$ ipython --no-banner

In [1]: import numpy as np

In [2]: from numpy import linalg as LA

In [3]: np.set_printoptions(precision=1, suppress=True, linewidth=120, legacy="1.25")

In [4]: def rd(a):
   ...:     return np.round(a, 1) + 0
   ...: 

In [5]: F = np.load("run8.npy")

In [6]: print(F)
[[3 0 6]
 [1 0 2]]

In [7]: # looks like rank 1

In [8]: print(np.argsort(-LA.norm(F, axis=0).round(6), kind="stable")[:3])
[2 0 1]

In [9]: print(LA.matrix_rank(F, rtol=0.1))
1

In [10]: print([round(float(x), 1) for x in LA.svd(F, compute_uv=False)[:3]])
[7.1, 0.0]

In [11]: Uu, sigma, Vt = LA.svd(F)

In [12]: V = Vt[:(sigma > 1e-8).sum()]

In [13]: rng = np.random.default_rng(44)

In [14]: x0 = F[0] + 5 * F[1] + rng.integers(2) * np.eye(3)[0]

In [15]: print(x0)
[ 9.  0. 16.]

In [16]: print(rd(V.T @ V))
[[0.2 0.  0.4]
 [0.  0.  0. ]
 [0.4 0.  0.8]]

In [17]: print(LA.matrix_rank(np.vstack([F, x0])))
2

In [18]: print(np.allclose(V.T @ V @ x0, x0))
False

In [19]: Uu, sigma, Vt = LA.svd(F, full_matrices=False)

In [20]: print((sigma > 1e-8).sum())
1

In [21]: print(rd(Uu.T @ F @ Vt.T))
[[7.1 0. ]
 [0.  0. ]]

In [22]: print(np.cumsum(sigma ** 2) / np.sum(sigma ** 2))
[1. 1.]

In [23]: print(np.abs(Uu[:, 0]).round(6).argmax())
0

In [24]: print(rd(Uu.T @ Uu))
[[1. 0.]
 [0. 1.]]

In [25]: print(rd(np.abs(Vt[0])))
[0.4 0.  0.9]

In [26]: print(rd(Vt @ Vt.T))
[[1. 0.]
 [0. 1.]]

In [27]: print(rd(np.sqrt((sigma ** 2).sum())), rd(LA.norm(F)))
7.1 7.1

In [28]: print(np.allclose(F[:-1].T @ LA.lstsq(F[:-1].T, F[-1])[0], F[-1]))
True

In [29]: print(np.unique(F.round(6), axis=0).shape)
(2, 3)

In [30]: print(rd(F @ LA.pinv(F) @ F))
[[3. 0. 6.]
 [1. 0. 2.]]

In [31]: print(rd(np.trace(LA.pinv(F) @ F)))
1.0

In [32]: r = LA.matrix_rank(F)

In [33]: print(r)
1

In [34]: null = LA.svd(F)[2][r:].T

In [35]: print(LA.matrix_rank(F.T @ F), LA.matrix_rank(F @ F.T))
1 1

In [36]: print(rd(null @ null.T))
[[ 0.8  0.  -0.4]
 [ 0.   1.   0. ]
 [-0.4  0.   0.2]]

In [37]: print(rd(F @ null))
[[0. 0.]
 [0. 0.]]

In [38]: print(null.shape)
(3, 2)

In [39]: X = np.loadtxt("data.csv", delimiter=",")

In [40]: print(X)
[[-1.8 -2.6  0.7]
 [-0.7 -0.5 -0.3]
 [-0.1 -0.1 -0.1]
 [ 0.3  0.2  0.2]
 [ 0.4  0.2  0.3]
 [ 1.2  0.7  1. ]
 [ 2.   1.   1.6]
 [ 6.4  3.2  5.3]
 [ 7.   3.5  5.8]
 [11.3  5.8  9. ]
 [12.6  6.5  9.9]
 [12.9  6.7 10.1]
 [17.6  9.4 13.3]
 [18.3  9.8 13.7]]

In [41]: print(rd(LA.norm(X, 2) / LA.norm(X)))
1.0

In [42]: print(np.argsort(-LA.norm(X, axis=0).round(6), kind="stable")[:3])
[0 2 1]

In [43]: data = np.eye(3, dtype=int)[rng.permutation(3)]

In [44]: print(data)
[[0 1 0]
 [1 0 0]
 [0 0 1]]

In [45]: print(np.abs(data).max())
1

In [46]: print(rd(LA.norm(data)))
1.7

In [47]: print(rd(data.mean(axis=0)))
[0.3 0.3 0.3]

In [48]: data[3]
Traceback (most recent call last):
  Cell In[48], line 1
    data[3]
IndexError: index 3 is out of bounds for axis 0 with size 3


In [49]: idx = rng.permutation(3)

In [50]: print(idx)
[0 2 1]

In [51]: out = data[idx][:, idx]

In [52]: print(np.diag(out))
[0 1 0]

In [53]: print(np.trace(out))
1

In [54]: Q = data.astype(float).copy()

In [55]: for j in range(3):
    ...:     Q[:, j] -= Q[:, :j] @ (Q[:, :j].T @ Q[:, j])
    ...:     Q[:, j] /= LA.norm(Q[:, j])
    ...: 

In [56]: print(Q.T @ data)
[[1. 0. 0.]
 [0. 1. 0.]
 [0. 0. 1.]]

In [57]: print(Q)
[[0. 1. 0.]
 [1. 0. 0.]
 [0. 0. 1.]]

In [58]: print(LA.norm(data, axis=1).argmax())
0

In [59]: print(rd(LA.norm(data, axis=1)))
[1. 1. 1.]

In [60]: M = np.array([[0, 5, 4, 0], [7, 6, 2, 3], [2, 9, 5, 9]])

In [61]: M[:, 0] = 2 * M[:, 2]

In [62]: print(M)
[[ 8  5  4  0]
 [ 4  6  2  3]
 [10  9  5  9]]

In [63]: out = M / LA.norm(M, axis=1, keepdims=True)

In [64]: C2 = out @ out.T

In [65]: print(np.argwhere(np.triu(np.abs(C2) > 0.95, 1)))
[[1 2]]

In [66]: print((C2 - 2 * np.eye(3)).round(6).argmax(axis=1))
[1 2 1]

In [67]: mat = np.load("m.npy")

In [68]: print(mat)
[[  4   1  13]
 [ -5   0 -10]
 [  7  -4  -6]]

In [69]: # rank 2

In [70]: out = mat / LA.norm(mat, axis=1, keepdims=True)

In [71]: C2 = out @ out.T

In [72]: print(rd(np.degrees(np.arccos(np.clip(C2[1, 0], -1, 1)))))
169.7

In [73]: print((np.abs(C2) > 0.9).astype(int))
[[1 1 0]
 [1 1 0]
 [0 0 1]]

In [74]: print(rd(C2))
[[ 1.  -1.  -0.4]
 [-1.   1.   0.2]
 [-0.4  0.2  1. ]]

In [75]: print(rd(C2[1]))
[-1.   1.   0.2]

In [76]: print(rd(LA.norm(out, axis=1)))
[1. 1. 1.]

In [77]: print((C2 - 2 * np.eye(3)).round(6).argmax(axis=1))
[2 2 1]

In [78]: m1 = np.loadtxt("case3.csv", delimiter=",")

In [79]: print(m1)
[[5. 2. 5.]
 [2. 4. 2.]
 [5. 2. 5.]]

In [80]: Uu, sigma, Vt = LA.svd(m1)

In [81]: print(np.argmax(sigma[:-1] / (sigma[1:] + 1e-6)) + 1)
2

In [82]: print(rd(sigma))
[11.1  2.9  0. ]

In [83]: out = Uu[:, :2] @ np.diag(sigma[:2]) @ Vt[:2]

In [84]: print(rd(np.abs(m1 - out).max()))
0.0

In [85]: print(LA.matrix_rank(m1, rtol=0.05))
2

In [86]: print(rd(m1 @ LA.pinv(m1) @ m1))
[[5. 2. 5.]
 [2. 4. 2.]
 [5. 2. 5.]]

In [87]: print(rd(np.trace(LA.pinv(m1) @ m1)))
2.0

In [88]: print(np.allclose(m1[:-1].T @ LA.lstsq(m1[:-1].T, m1[-1])[0], m1[-1]))
True

In [89]: Uu, sigma, Vt = LA.svd(m1)

In [90]: V = Vt[:(sigma > 1e-8).sum()]

In [91]: x0 = m1[2] + -3 * m1[1] + rng.integers(2) * np.eye(3)[0]

In [92]: print(x0)
[ -1. -10.  -1.]

In [93]: print(rd(V.T @ V))
[[0.5 0.  0.5]
 [0.  1.  0. ]
 [0.5 0.  0.5]]

In [94]: print(np.allclose(V.T @ V @ x0, x0))
True

In [95]: vals, V = LA.eigh(m1)

In [96]: x0 = np.array([3, -1, 3])

In [97]: print(np.abs(m1).sum(axis=1).max(), rd(np.abs(vals).max()))
12.0 11.1

In [98]: print((np.sign(V[:, -1].round(6)) == np.sign(V[0, -1].round(6))).astype(int))
[1 1 1]

In [99]: print(rd(V * np.maximum(vals, 0) @ V.T))
[[5. 2. 5.]
 [2. 4. 2.]
 [5. 2. 5.]]

In [100]: print(x0 @ m1 @ x0)
160.0

In [101]: print(rd(V * np.abs(vals) @ V.T))
[[5. 2. 5.]
 [2. 4. 2.]
 [5. 2. 5.]]

In [102]: x0 = np.array([0, -3, 2])

In [103]: a = np.maximum(mat @ x0, 0)

In [104]: print(a)
[23  0  0]

In [105]: print(mat.T @ a)
[ 92  23 299]

In [106]: print(np.flatnonzero(a > 1e-9))
[0]

In [107]: print(np.maximum(mat @ x0, 0) - np.maximum(-mat @ x0, 0))
[ 23 -20   0]

In [108]: print(np.maximum(mat @ (3 * x0), 0))
[69  0  0]

In [109]: print(np.tanh(mat @ x0))
[ 1. -1.  0.]

In [110]: A = np.load("a.npy")

In [111]: print(rd(A))
[[0.2 0.3 0.5]
 [0.5 0.2 0.2]
 [0.5 0.  0.5]]

In [112]: f = np.array([-2, 2, 0])

In [113]: out = A + np.outer(f, np.eye(3)[1])

In [114]: print(LA.matrix_rank(out - A))
1

In [115]: print(rd(LA.det(out) / LA.det(A)), rd(1 + LA.solve(A, f)[1]))
2.0 2.0

In [116]: x0 = np.array([0, 1, 3, 4])

In [117]: print((M @ x0).argmax())
2

In [118]: print(np.einsum("ij,j->i", M, x0))
[17 24 60]

In [119]: print(M @ np.ones(4))
[17. 15. 33.]

In [120]: print(LA.norm(M @ x0) <= LA.norm(M, 2) * LA.norm(x0) + 1e-9)
True

In [121]: W1 = np.array([[1, 2, 1, 3, 1], [0, 1, 2, 0, 0], [3, 3, 5, 3, 5]])

In [122]: coef = np.array([5, 3, 2, 3, 2])

In [123]: act = np.maximum(A @ W1 + coef, 0)

In [124]: print((act > 0).astype(int))
[[1 1 1 1 1]
 [1 1 1 1 1]
 [1 1 1 1 1]]

In [125]: print(rd(act))
[[6.7 5.2 5.3 5.  4.7]
 [6.2 5.  4.2 5.2 3.8]
 [7.  5.5 5.  6.  5. ]]

In [126]: cent = np.array([[2, 0], [2, 0], [2, 3], [0, 2], [1, 0]])

In [127]: print(rd(act @ cent))
[[39.  26. ]
 [34.8 23.2]
 [40.  27. ]]

In [128]: E = np.array([[-10.2, 7.4, 7.1],
     ...:     [4.3, -3.9, 12.0],
     ...:     [-19.7, -13.3, -13.3],
     ...:     [-3.6, 1.8, 7.8],
     ...:     [1.3, 21.1, 1.4],
     ...:     [-4.1, -8.3, 3.0],
     ...:     [-8.5, 3.8, -1.3],
     ...:     [-1.4, 3.0, -10.9],
     ...:     [0.0, -7.3, -3.0],
     ...:     [4.1, -9.7, 4.3],
     ...:     [-1.4, -4.1, 8.0],
     ...:     [-3.8, 9.7, -0.3],
     ...:     [-1.6, 3.2, 14.9],
     ...:     [-4.2, 10.5, -20.8],
     ...:     [8.4, 15.3, 9.6],
     ...:     [2.2, 14.1, -7.9]])

In [129]: print(E)
[[-10.2   7.4   7.1]
 [  4.3  -3.9  12. ]
 [-19.7 -13.3 -13.3]
 [ -3.6   1.8   7.8]
 [  1.3  21.1   1.4]
 [ -4.1  -8.3   3. ]
 [ -8.5   3.8  -1.3]
 [ -1.4   3.  -10.9]
 [  0.   -7.3  -3. ]
 [  4.1  -9.7   4.3]
 [ -1.4  -4.1   8. ]
 [ -3.8   9.7  -0.3]
 [ -1.6   3.2  14.9]
 [ -4.2  10.5 -20.8]
 [  8.4  15.3   9.6]
 [  2.2  14.1  -7.9]]

In [130]: Q, R = LA.qr(E)

In [131]: print(rd(np.abs(np.diag(R))))
[27.3 39.1 35.7]

In [132]: print(rd(Q @ R))
[[-10.2   7.4   7.1]
 [  4.3  -3.9  12. ]
 [-19.7 -13.3 -13.3]
 [ -3.6   1.8   7.8]
 [  1.3  21.1   1.4]
 [ -4.1  -8.3   3. ]
 [ -8.5   3.8  -1.3]
 [ -1.4   3.  -10.9]
 [  0.   -7.3  -3. ]
 [  4.1  -9.7   4.3]
 [ -1.4  -4.1   8. ]
 [ -3.8   9.7  -0.3]
 [ -1.6   3.2  14.9]
 [ -4.2  10.5 -20.8]
 [  8.4  15.3   9.6]
 [  2.2  14.1  -7.9]]

In [133]: print(rd(abs(R[0, 0])), rd(LA.norm(E[:, 0])))
27.3 27.3

In [134]: print(rd(Q.T @ Q))
[[1. 0. 0.]
 [0. 1. 0.]
 [0. 0. 1.]]

In [135]: Xc = E - E.mean(axis=1)
Traceback (most recent call last):
  Cell In[135], line 1
    Xc = E - E.mean(axis=1)
ValueError: operands could not be broadcast together with shapes (16,3) (16,) 


In [136]: Xc = E - E.mean(axis=0)

In [137]: Uu, sigma, Vt = LA.svd(Xc, full_matrices=False)

In [138]: print(rd(np.abs(Vt[-1])))
[0.9 0.3 0.3]

In [139]: print(np.searchsorted(np.cumsum(sigma ** 2) / (sigma ** 2).sum(), 0.9) + 1)
3

In [140]: print(rd(Vt[0] * np.sign(Vt[0, np.abs(Vt[0]).argmax()])))
[0.4 0.6 0.7]

In [141]: print(rd(sigma ** 2 / (sigma ** 2).sum()))
[0.5 0.4 0.1]

In [142]: print(rd(Xc.mean(axis=0)))
[0. 0. 0.]

In [143]: print(rd(sigma))
[40.9 39.1 19.9]

In [144]: print(rd((sigma ** 2).sum() ** 2 / (sigma ** 4).sum()))
2.4

In [145]: print(np.abs(Vt[0]).argmax())
2

In [146]: proj = E @ LA.solve(E.T @ E, E.T)

In [147]: print(rd(np.diag(proj)))
[0.3 0.1 0.6 0.1 0.3 0.1 0.1 0.1 0.  0.1 0.1 0.1 0.2 0.4 0.2 0.2]

In [148]: print(LA.matrix_rank(np.eye(16) - proj))
13
